$ python -q
>>> import numpy as np
>>> import numpy.linalg as la
>>> np.set_printoptions(precision=2, suppress=True, linewidth=100)
>>> def rnd(a):
...     return np.round(a, 2) + 0
... 
>>> m1 = np.load("mat.npy")
>>> m1
array([[2, 2, 0, 0, 0, 0, 1],
       [2, 1, 0, 1, 0, 0, 0],
       [0, 0, 1, 0, 2, 2, 0],
       [1, 0, 0, 0, 0, 0, 2],
       [0, 0, 1, 0, 2, 2, 0],
       [0, 0, 1, 0, 0, 1, 0],
       [2, 0, 0, 2, 0, 0, 2]])
>>> np.argsort(-la.norm(m1, axis=0).round(6), kind="stable")[:3]
array([0, 5, 6])
>>> rnd(la.norm(m1, 2) / la.norm(m1))
np.float64(0.68)
>>> [round(float(x), 2) for x in la.svd(m1, compute_uv=False)[:3]]
[4.91, 4.37, 2.25]
>>> (m1 != 0).astype(int)
array([[1, 1, 0, 0, 0, 0, 1],
       [1, 1, 0, 1, 0, 0, 0],
       [0, 0, 1, 0, 1, 1, 0],
       [1, 0, 0, 0, 0, 0, 1],
       [0, 0, 1, 0, 1, 1, 0],
       [0, 0, 1, 0, 0, 1, 0],
       [1, 0, 0, 1, 0, 0, 1]])
>>> (la.matrix_power((m1 != 0) + (m1.T != 0) + np.eye(7), 7) > 0).astype(int)
array([[1, 1, 0, 1, 0, 0, 1],
       [1, 1, 0, 1, 0, 0, 1],
       [0, 0, 1, 0, 1, 1, 0],
       [1, 1, 0, 1, 0, 0, 1],
       [0, 0, 1, 0, 1, 1, 0],
       [0, 0, 1, 0, 1, 1, 0],
       [1, 1, 0, 1, 0, 0, 1]])
>>> m1 @ m1
array([[10,  6,  0,  4,  0,  0,  4],
       [ 7,  5,  0,  1,  0,  0,  4],
       [ 0,  0,  5,  0,  6,  8,  0],
       [ 6,  2,  0,  4,  0,  0,  5],
       [ 0,  0,  5,  0,  6,  8,  0],
       [ 0,  0,  2,  0,  2,  3,  0],
       [10,  4,  0,  4,  0,  0, 10]])
>>> G = m1.T @ m1
>>> np.diag(G)
array([13,  5,  3,  5,  8,  9,  9])
>>> rnd(la.eigvalsh(G)[::-1])
array([24.1 , 19.06,  5.07,  2.72,  0.94,  0.11,  0.  ])
>>> G
array([[13,  6,  0,  6,  0,  0,  8],
       [ 6,  5,  0,  1,  0,  0,  2],
       [ 0,  0,  3,  0,  4,  5,  0],
       [ 6,  1,  0,  5,  0,  0,  4],
       [ 0,  0,  4,  0,  8,  8,  0],
       [ 0,  0,  5,  0,  8,  9,  0],
       [ 8,  2,  0,  4,  0,  0,  9]])
>>> np.trace(G), (m1 ** 2).sum()
(np.int64(52), np.int64(52))
>>> np.allclose(G, G.T)
True
>>> la.lstsq(m1[:-1].T, m1[-1])[2]
np.int32(5)
>>> np.unique(m1.round(6), axis=0).shape
(6, 7)
>>> feats = np.loadtxt("run4.csv", delimiter=",")
>>> rnd(feats)
array([[-0.79, -0.12, -0.06,  0.01,  0.29, -0.14,  0.5 ],
       [ 0.03, -0.28,  0.1 , -0.85, -0.19, -0.4 ,  0.  ],
       [-0.16,  0.65, -0.11,  0.11, -0.08, -0.68, -0.25],
       [ 0.05,  0.63,  0.04, -0.49,  0.43,  0.4 ,  0.12],
       [-0.55, -0.06,  0.15, -0.11, -0.07,  0.31, -0.75],
       [-0.11,  0.24,  0.77,  0.07, -0.49,  0.1 ,  0.28],
       [-0.16,  0.18, -0.59, -0.13, -0.67,  0.3 ,  0.19]])
>>> # columns are unit length and at right angles
>>> x = np.array([3, 0, 1, 2, 1, 0, 3])
>>> 7 - la.matrix_rank(feats - np.eye(7), tol=1e-8)
np.int64(1)
>>> [p for p in range(1, 25) if np.allclose(la.matrix_power(feats, p), np.eye(7))]
[]
>>> G = feats.T @ feats
>>> np.trace(G), rnd((feats ** 2).sum())
(np.float64(7.0), np.float64(7.0))
>>> rnd(la.eigvalsh(G)[::-1])
array([1., 1., 1., 1., 1., 1., 1.])
>>> np.allclose(G, G.T)
True
>>> r0, g = feats[2], feats[1]
>>> r0 @ r0
np.float64(1.0)
>>> rnd(r0 @ g)
np.float64(0.0)
>>> pr = (r0 @ g) / (r0 @ r0) * r0
>>> rnd(np.outer(r0, g))
array([[ 0.  ,  0.04, -0.02,  0.13,  0.03,  0.06,  0.  ],
       [ 0.02, -0.18,  0.06, -0.55, -0.12, -0.26,  0.  ],
       [ 0.  ,  0.03, -0.01,  0.09,  0.02,  0.04,  0.  ],
       [ 0.  , -0.03,  0.01, -0.09, -0.02, -0.04,  0.  ],
       [ 0.  ,  0.02, -0.01,  0.07,  0.02,  0.03,  0.  ],
       [-0.02,  0.19, -0.07,  0.58,  0.13,  0.27,  0.  ],
       [-0.01,  0.07, -0.02,  0.21,  0.05,  0.1 ,  0.  ]])
>>> (g - pr) @ r0
np.float64(0.0)
>>> rnd(la.norm(r0 + g) ** 2 + la.norm(r0 - g) ** 2)
np.float64(4.0)
>>> rnd(feats[0] @ feats[2])
np.float64(0.0)
>>> rnd(la.norm(feats) ** 2 / la.norm(feats, 2) ** 2)
np.float64(7.0)
>>> rnd(la.norm(feats, 1)), rnd(la.norm(feats, np.inf))
(np.float64(2.32), np.float64(2.22))
>>> rnd(la.norm(feats, "nuc"))
np.float64(7.0)
>>> mat = np.load("arr.npy")
>>> mat
array([[ 3.07, -1.41, -2.51, -0.3 ,  5.97, -2.94, -4.99,  3.62],
       [-1.63,  4.16,  5.71,  4.43,  4.77,  0.53, -1.41,  1.63],
       [-2.52,  0.72, -2.52,  6.58,  0.75, -2.38,  5.74, -2.08],
       [-2.77,  2.37,  2.64, -4.59, -7.33, -0.74,  0.87,  1.91],
       [-2.15, -8.48, -2.72,  0.11, -0.83,  1.17,  1.05,  3.58],
       [-3.33, -2.88, -7.  , -4.3 ,  0.11, -2.21,  2.21,  1.83],
       [ 3.6 , -0.97, -4.29,  0.26,  4.66, -4.32, -3.54, -3.83],
       [ 3.79, -4.61, -3.59, -4.4 , -2.86, -4.7 ,  0.8 , -1.13],
       [-2.21,  4.66, -2.02, -0.83, -0.72,  2.85,  7.34,  2.46],
       [ 0.88,  0.6 , -2.72,  4.23, -2.21,  7.34,  2.84,  2.61],
       [ 2.51, -7.41, -0.38,  4.11, -4.32,  1.42, -0.79,  0.65],
       [-3.24, -1.2 ,  0.83,  5.44, -4.67, -4.22,  0.05,  4.26],
       [ 2.75,  1.15,  3.62,  3.22, -3.87, -4.47,  5.71, -0.33],
       [ 2.56,  3.91, -5.64, -4.14,  2.74, -2.82,  1.8 , -3.23],
       [-2.6 ,  6.7 , -2.29, -0.12,  5.09,  3.23,  1.47,  2.13],
       [ 4.76,  5.29,  5.31, -1.27,  0.02,  1.48, -3.74, -1.86],
       [ 5.11, -2.  , -2.82,  1.87,  2.16, -0.36,  6.04, -4.14],
       [-1.14,  0.15,  1.19,  4.94,  5.31, -4.22, -5.18,  0.09],
       [ 2.59,  4.84, -1.16,  1.16, -3.97,  5.3 ,  4.43,  1.92],
       [ 4.74,  3.13,  2.57,  6.01,  2.5 ,  0.02,  1.3 , -4.13],
       [ 5.34,  1.24,  4.95,  4.14, -4.92, -0.86, -1.83, -0.01],
       [-1.86,  0.97,  4.26, -1.24,  2.61, -1.68, -7.6 , -2.91],
       [-4.6 ,  4.45,  3.94,  0.57,  1.42, -5.82, -0.43, -2.66],
       [ 0.17, -0.01,  7.6 ,  1.79,  0.91, -5.28, -1.22,  2.96],
       [-0.99,  6.71,  2.61, -1.53, -0.59, -6.26,  2.23, -0.6 ],
       [-1.26, -6.55, -0.72, -2.72, -4.72, -0.95,  4.24,  2.52],
       [ 4.99, -1.16,  6.45, -2.74,  0.96,  4.85,  0.13,  0.55],
       [-8.37, -0.7 ,  3.13, -2.24,  1.36,  2.04,  0.62,  2.87],
       [-6.55, -1.24,  3.21,  2.4 , -4.13, -1.1 ,  4.31, -1.61],
       [-0.5 , -6.2 ,  1.23, -1.44,  6.59,  3.77,  0.11, -0.23],
       [-3.16,  1.68, -3.33, -2.4 ,  1.58,  1.4 ,  6.68, -4.61],
       [ 1.39, -1.27,  7.15, -2.67, -0.45,  5.02,  1.97, -2.99],
       [ 1.56, -5.55,  1.74, -4.13,  0.43, -5.44,  2.76,  3.06]])
>>> D = la.norm(mat[:, None] - mat[None], axis=-1)
>>> D.shape
(33, 33)
>>> (D + 1e9 * np.eye(33)).round(6).argmin(axis=1)
array([ 6, 17, 28, 28, 25,  4,  0, 32, 18, 18,  4, 28, 20,  6,  8, 26, 19,  0,  9, 16, 12, 17, 24,
        1, 22,  4, 31, 28, 11,  4,  8, 26, 25])
>>> rnd(D[:5, :5])
array([[ 0.  , 13.16, 16.07, 17.67, 13.31],
       [13.16,  0.  , 13.21, 15.77, 17.07],
       [16.07, 13.21,  0.  , 16.18, 13.99],
       [17.67, 15.77, 16.18,  0.  , 14.75],
       [13.31, 17.07, 13.99, 14.75,  0.  ]])
>>> np.unravel_index(D.round(6).argmax(), D.shape)
(np.int64(1), np.int64(7))
>>> rnd(la.norm(mat, axis=1))
array([10.  ,  9.99, 10.  , 10.  , 10.  , 10.  , 10.  , 10.  , 10.  , 10.  , 10.  , 10.  , 10.  ,
       10.  , 10.  , 10.  , 10.  , 10.  , 10.  , 10.  , 10.  , 10.  , 10.  , 10.  , 10.  , 10.  ,
       10.01, 10.  , 10.  , 10.  , 10.  , 10.  , 10.  ])
